% python3 -q
>>> import numpy as np
>>> from numpy import linalg as LA
>>> np.set_printoptions(suppress=True, linewidth=200)
>>> rnd = lambda a: np.round(a, 2) + 0
>>> X = np.load("w.npy")
>>> X
array([[-1,  0,  0,  0,  0],
       [ 0,  2,  0,  0,  0],
       [ 0,  0, -1,  0,  0],
       [ 0,  0,  0,  2,  0],
       [ 0,  0,  0,  0, -2]])
>>> LA.determinant(X)
Traceback (most recent call last):
  File "<python-input-6>", line 1, in <module>
    LA.determinant(X)
    ^^^^^^^^^^^^^^
AttributeError: module 'numpy.linalg' has no attribute 'determinant'
>>> LA.matrix_power(X, 4)
array([[ 1,  0,  0,  0,  0],
       [ 0, 16,  0,  0,  0],
       [ 0,  0,  1,  0,  0],
       [ 0,  0,  0, 16,  0],
       [ 0,  0,  0,  0, 16]])
>>> X.inv()
Traceback (most recent call last):
  File "<python-input-8>", line 1, in <module>
    X.inv()
    ^^^^^
AttributeError: 'numpy.ndarray' object has no attribute 'inv'
>>> assert X == X.T
Traceback (most recent call last):
  File "<python-input-9>", line 1, in <module>
    assert X == X.T
           ^^^^^^^^
ValueError: The truth value of an array with more than one element is ambiguous. Use a.any() or a.all()
>>> np.trace(X)
np.int64(0)
>>> M2 = X / LA.norm(X, axis=1, keepdims=True)
>>> G = M2 @ M2.T
>>> G
array([[1., 0., 0., 0., 0.],
       [0., 1., 0., 0., 0.],
       [0., 0., 1., 0., 0.],
       [0., 0., 0., 1., 0.],
       [0., 0., 0., 0., 1.]])
>>> rnd(LA.norm(M2, axis=1))
array([1., 1., 1., 1., 1.])
>>> np.degrees(np.arccos(np.clip(G[0, 3], -1, 1)))
np.float64(90.0)
>>> (G - 2 * np.eye(5)).round(6).argmax(axis=1)
array([1, 0, 0, 0, 0])
>>> (np.abs(G) > 0.9).astype(int)
array([[1, 0, 0, 0, 0],
       [0, 1, 0, 0, 0],
       [0, 0, 1, 0, 0],
       [0, 0, 0, 1, 0],
       [0, 0, 0, 0, 1]])
>>> X @ X.T
array([[1, 0, 0, 0, 0],
       [0, 4, 0, 0, 0],
       [0, 0, 1, 0, 0],
       [0, 0, 0, 4, 0],
       [0, 0, 0, 0, 4]])
>>> rnd(LA.pinv(X))
array([[-1. ,  0. ,  0. ,  0. ,  0. ],
       [ 0. ,  0.5,  0. ,  0. ,  0. ],
       [ 0. ,  0. , -1. ,  0. ,  0. ],
       [ 0. ,  0. ,  0. ,  0.5,  0. ],
       [ 0. ,  0. ,  0. ,  0. , -0.5]])
>>> rnd(LA.norm(X, axis=0))
array([1., 2., 1., 2., 2.])
>>> rnd(LA.svd(X, compute_uv=False))
array([2., 2., 2., 1., 1.])
>>> w, vecs = LA.eigh(X)
>>> x0 = np.array([9, -2, -9, -2, -2])
>>> rnd(LA.eigvalsh(X[1:, 1:]))
array([-2., -1.,  2.,  2.])
>>> x0 @ X @ x0
np.int64(-154)
>>> np.prod(np.diag(X)), rnd(LA.det(X))
(np.int64(-8), np.float64(-8.0))
>>> W0 = np.load("layer9.npy")
>>> W0
array([[ 41,   4,  -1,   0, -19, -25],
       [  4,  38,   0, -25,  -9,  23],
       [ -1,   0,  33, -18,  -1,  -2],
       [  0, -25, -18,  32,  -3, -12],
       [-19,  -9,  -1,  -3,  33,  -8],
       [-25,  23,  -2, -12,  -8,  52]])
>>> low = LA.cholesky(W0)
>>> rnd(W0 / np.sqrt(np.outer(np.diag(W0), np.diag(W0))))
array([[ 1.  ,  0.1 , -0.03,  0.  , -0.52, -0.54],
       [ 0.1 ,  1.  ,  0.  , -0.72, -0.25,  0.52],
       [-0.03,  0.  ,  1.  , -0.55, -0.03, -0.05],
       [ 0.  , -0.72, -0.55,  1.  , -0.09, -0.29],
       [-0.52, -0.25, -0.03, -0.09,  1.  , -0.19],
       [-0.54,  0.52, -0.05, -0.29, -0.19,  1.  ]])
>>> rnd(np.diag(low) ** 2)
array([41.  , 37.61, 32.98,  5.63,  9.82,  7.78])
>>> LA.eigvalsh(W0).min() > 0
np.True_
